% ipython --no-banner

In [1]: import numpy as np

In [2]: from numpy import linalg as LA

In [3]: np.set_printoptions(suppress=True, linewidth=160)

In [4]: Z = np.array([[1, 1, 0], [2, 1, 2]])

In [5]: A = np.repeat(Z, 19 // 2, axis=0)

In [6]: rng = np.random.default_rng(1685)

In [7]: A = A + 0.02 * rng.normal(size=A.shape)

In [8]: A.round(3)
Out[8]: 
array([[ 0.983,  0.983,  0.012],
       [ 0.999,  1.033, -0.017],
       [ 0.993,  0.993, -0.025],
       [ 0.989,  0.985,  0.027],
       [ 1.033,  1.027, -0.025],
       [ 0.974,  0.997,  0.011],
       [ 1.024,  1.006,  0.048],
       [ 1.002,  0.965,  0.008],
       [ 0.974,  1.017,  0.004],
       [ 2.007,  1.036,  1.977],
       [ 1.998,  0.992,  1.968],
       [ 1.994,  0.986,  1.995],
       [ 1.999,  0.982,  1.989],
       [ 1.979,  0.987,  1.972],
       [ 2.008,  0.996,  2.004],
       [ 2.018,  1.033,  2.   ],
       [ 2.025,  1.024,  1.99 ],
       [ 1.991,  0.971,  1.966]])

In [9]: left, sigma, vt = LA.svd(A)

In [10]: sigma.round(3)
Out[10]: array([9.519, 2.808, 0.057])

In [11]: other = left[:, :2] @ np.diag(sigma[:2]) @ vt[:2]

In [12]: LA.matrix_rank(other)
Out[12]: np.int64(2)

In [13]: LA.matrix_rank(A, rtol=0.05)
Out[13]: np.int64(2)

In [14]: [round(float(x), 3) for x in LA.svd(A, compute_uv=False)[:3]]
Out[14]: [9.519, 2.808, 0.057]

In [15]: LA.matrix_rank(A, rtol=0.1)
Out[15]: np.int64(2)

In [16]: np.round(np.abs(LA.svd(A)[2][-1]), 3)
Out[16]: array([0.667, 0.663, 0.339])

In [17]: round(float(LA.norm(A, 2) / LA.norm(A)), 3)
Out[17]: 0.959

In [18]: Xs = A - A.mean(axis=0)

In [19]: left, sigma, vt = LA.svd(Xs, full_matrices=False)

In [20]: np.round(vt[0] * np.sign(vt[0, np.abs(vt[0]).argmax()]), 3) + 0
Out[20]: array([0.453, 0.   , 0.892])

In [21]: LA.matrix_rank(Xs)
Out[21]: np.int64(3)

In [22]: np.abs(left[:, 0]).argmax()
Out[22]: np.int64(2)

In [23]: round(float((sigma ** 2).sum() ** 2 / (sigma ** 4).sum()), 3)
Out[23]: 1.001

In [24]: np.round(sigma ** 2 / (sigma ** 2).sum(), 3) + 0
Out[24]: array([0.999, 0.   , 0.   ])

In [25]: E = np.loadtxt("case7.csv", delimiter=",")

In [26]: E
Out[26]: 
array([[2., 0., 0.],
       [2., 2., 0.],
       [1., 1., 0.]])

In [27]: np.abs(np.diag(LA.qr(E)[1])) > 1e-9
Out[27]: array([ True,  True, False])

In [28]: np.unique(E.round(6), axis=0).shape
Out[28]: (3, 3)

In [29]: np.round(E @ LA.pinv(E) @ E, 3) + 0
Out[29]: 
array([[2., 0., 0.],
       [2., 2., 0.],
       [1., 1., 0.]])

In [30]: LA.lstsq(E[:-1].T, E[-1])[2]
Out[30]: np.int32(2)

In [31]: left, sigma, vt = LA.svd(E)

In [32]: V = vt[:(sigma > 1e-8).sum()]

In [33]: vec = E[2] + 2 * E[0] + rng.integers(2) * np.eye(3)[1]

In [34]: vec
Out[34]: array([5., 1., 0.])

In [35]: np.diag(V.T @ V)
Out[35]: array([1., 1., 0.])

In [36]: np.round(LA.norm(vec - V.T @ V @ vec), 3)
Out[36]: np.float64(0.0)

In [37]: LA.matrix_rank(np.vstack([E, vec]))
Out[37]: np.int64(2)

In [38]: np.round(V.T @ V, 3) + 0
Out[38]: 
array([[1., 0., 0.],
       [0., 1., 0.],
       [0., 0., 0.]])

In [39]: rk = LA.matrix_rank(E)

In [40]: rk
Out[40]: np.int64(2)

In [41]: null = LA.svd(E)[2][rk:].T

In [42]: null.shape
Out[42]: (3, 1)

In [43]: [int(LA.matrix_rank(E[:i])) for i in range(1, len(E) + 1)]
Out[43]: [1, 2, 2]

In [44]: [int(LA.matrix_rank(np.delete(E, i, axis=0))) for i in range(3)]
Out[44]: [1, 2, 2]

In [45]: E @ null
Out[45]: 
array([[0.],
       [0.],
       [0.]])

In [46]: [int(LA.matrix_rank(E[:, :j + 1])) for j in range(3)]
Out[46]: [1, 2, 2]
